$ ipython --no-banner

In [1]: import numpy as np

In [2]: np.set_printoptions(suppress=True, linewidth=140)

In [3]: def tidy(a):
   ...:     return np.round(a, 2) + 0
   ...: 

In [4]: data = np.load("arr.npy")

In [5]: data
Out[5]: 
array([[  0,   5,   1,   8,  -1],
       [ -3,   7,  -8,  17,  -8],
       [-11,  13, -10,  23, -12],
       [-14,   9,  -1,  20, -19],
       [-18,  12,   6,  19, -12],
       [-17,  12,   1,  13, -13],
       [-19,  15,  -6,  13,  -8],
       [-22,  12, -14,   5, -16],
       [-23,  21, -17,  -3, -13],
       [-21,  24, -18,  -1,  -7],
       [-22,  16, -12,  -6,  -8],
       [-18,  24, -19, -12,  -3],
       [-24,  32, -10, -18,   1],
       [-33,  29, -17, -23,   7],
       [-28,  36, -12, -14,   1],
       [-37,  42, -13, -20,   2],
       [-30,  34,  -7, -23,   4],
       [-38,  37, -11, -27,   2],
       [-36,  28,  -2, -24,  -1],
       [-40,  23,  -2, -22,   3],
       [-33,  18,   4, -19,  -5],
       [-27,  25,   7, -21, -14],
       [-26,  20,  12, -18, -12],
       [-34,  21,  15, -23, -12],
       [-35,  22,   6, -22, -13],
       [-42,  13,   1, -22,  -6],
       [-41,  15,  -7, -25,  -1],
       [-35,  17,  -4, -16, -10],
       [-41,  14, -13, -19,  -6],
       [-39,  21, -14, -23,  -8],
       [-47,  30, -19, -18,  -3],
       [-42,  27, -16, -14,   6],
       [-46,  24, -23,  -5,  -2],
       [-43,  18, -26,   3,  -7],
       [-49,  21, -24,  -2,   1],
       [-55,  16, -21,  -6,   6],
       [-64,  17, -16,  -8,  11],
       [-55,  12, -18, -10,  20],
       [-52,  21, -19,  -5,  23],
       [-61,  18, -11, -10,  20],
       [-58,  26,  -3, -19,  19]])

In [6]: x0 = np.array([-3, 0, 2, -2, -2])

In [7]: a = np.maximum(data @ x0, 0)

In [8]: print(np.maximum(data @ (3 * x0), 0))
[  0   0   0 114 156 159 105 180 201 129 210 138 258 291 258 363 342 426 462 462 465 495 486 606 561 552 483 447 441 453 435 330 318 255
 303 369 462 327 246 423 504]

In [9]: a
Out[9]: 
array([  0,   0,   0,  38,  52,  53,  35,  60,  67,  43,  70,  46,  86,  97,  86, 121, 114, 142, 154, 154, 155, 165, 162, 202, 187, 184,
       161, 149, 147, 151, 145, 110, 106,  85, 101, 123, 154, 109,  82, 141, 168])

In [10]: data.T @ a
Out[10]: array([-170631,   97354,  -32342,  -66475,   -5704])
